$ python -q
>>> import numpy as np
>>> import numpy.linalg as la
>>> np.set_printoptions(precision=2, suppress=True, linewidth=160)
>>> J = np.loadtxt("case12.csv", delimiter=",")
>>> J
array([[-4., -5., 10.],
       [-4.,  4., -8.],
       [-1.,  3., -6.]])
>>> left, sig, Vh = la.svd(J)
>>> np.argmax(sig[:-1] / (sig[1:] + 1e-6)) + 1
np.int64(2)
>>> A2 = left[:, :2] @ np.diag(sig[:2]) @ Vh[:2]
>>> la.matrix_rank(J, rtol=0.05)
np.int64(2)
>>> round(float(la.norm(J - A2, 2)), 2), round(sig[2], 2)
(0.0, np.float64(0.0))
>>> la.matrix_rank(A2)
np.int64(2)
>>> round(float(la.norm(J - A2) / la.norm(J)), 2)
0.0
>>> A2
array([[-4., -5., 10.],
       [-4.,  4., -8.],
       [-1.,  3., -6.]])
>>> np.round(np.abs(J - A2).max(), 2)
np.float64(0.0)
>>> t3 = np.stack([A2, -3 * A2, A2[::-1]])
>>> la.norm(t3, axis=(1, 2))
array([16.82, 50.47, 16.82])
>>> la.matrix_rank(t3.reshape(3, -1))
np.int64(2)
>>> la.matrix_rank(t3)
array([2, 2, 2])
>>> t3.shape
(3, 3, 3)
>>> np.round(la.det(t3), 2) + 0
array([0., 0., 0.])
>>> la.cond(J) > 100
np.True_
>>> la.matrix_rank(J, rtol=0.1)
np.int64(2)
>>> np.round(la.norm(J, 2) / la.norm(J), 2)
np.float64(0.94)
>>> M = np.load("sample19.npy")
>>> M
array([[ 7, -5,  1],
       [ 1, -3,  8],
       [ 0,  0,  0],
       [ 1, -3,  8],
       [ 7, -5,  1],
       [ 7, -5,  1],
       [ 0,  0,  0],
       [ 0,  0,  0],
       [ 1, -1, -3],
       [ 0,  0,  0],
       [ 0,  0,  0],
       [ 1, -1, -3],
       [ 7, -5,  1],
       [ 1, -1, -3],
       [ 0,  0,  0],
       [ 0,  0,  0],
       [ 8, -8,  9],
       [ 1, -1, -3],
       [ 0,  0,  0],
       [ 0,  0,  0],
       [ 0,  0,  0],
       [ 8, -6, -2],
       [ 7, -5,  1],
       [ 0,  0,  0]])
>>> # row 3 repeats row 1
>>> rng = np.random.default_rng(865009)
>>> lab = rng.permutation(3)
>>> A2 = M[:, lab] * rng.choice([-1, 1], 3)
>>> A2
array([[-1, -5, -7],
       [-8, -3, -1],
       [ 0,  0,  0],
       [-8, -3, -1],
       [-1, -5, -7],
       [-1, -5, -7],
       [ 0,  0,  0],
       [ 0,  0,  0],
       [ 3, -1, -1],
       [ 0,  0,  0],
       [ 0,  0,  0],
       [ 3, -1, -1],
       [-1, -5, -7],
       [ 3, -1, -1],
       [ 0,  0,  0],
       [ 0,  0,  0],
       [-9, -8, -8],
       [ 3, -1, -1],
       [ 0,  0,  0],
       [ 0,  0,  0],
       [ 0,  0,  0],
       [ 2, -6, -8],
       [-1, -5, -7],
       [ 0,  0,  0]])
>>> left, _, Vh = la.svd(M.T @ A2)
>>> lab
array([2, 1, 0])
>>> np.round(la.lstsq(M, A2)[0], 2) + 0
array([[ 0.,  0., -1.],
       [ 0.,  1.,  0.],
       [-1.,  0.,  0.]])
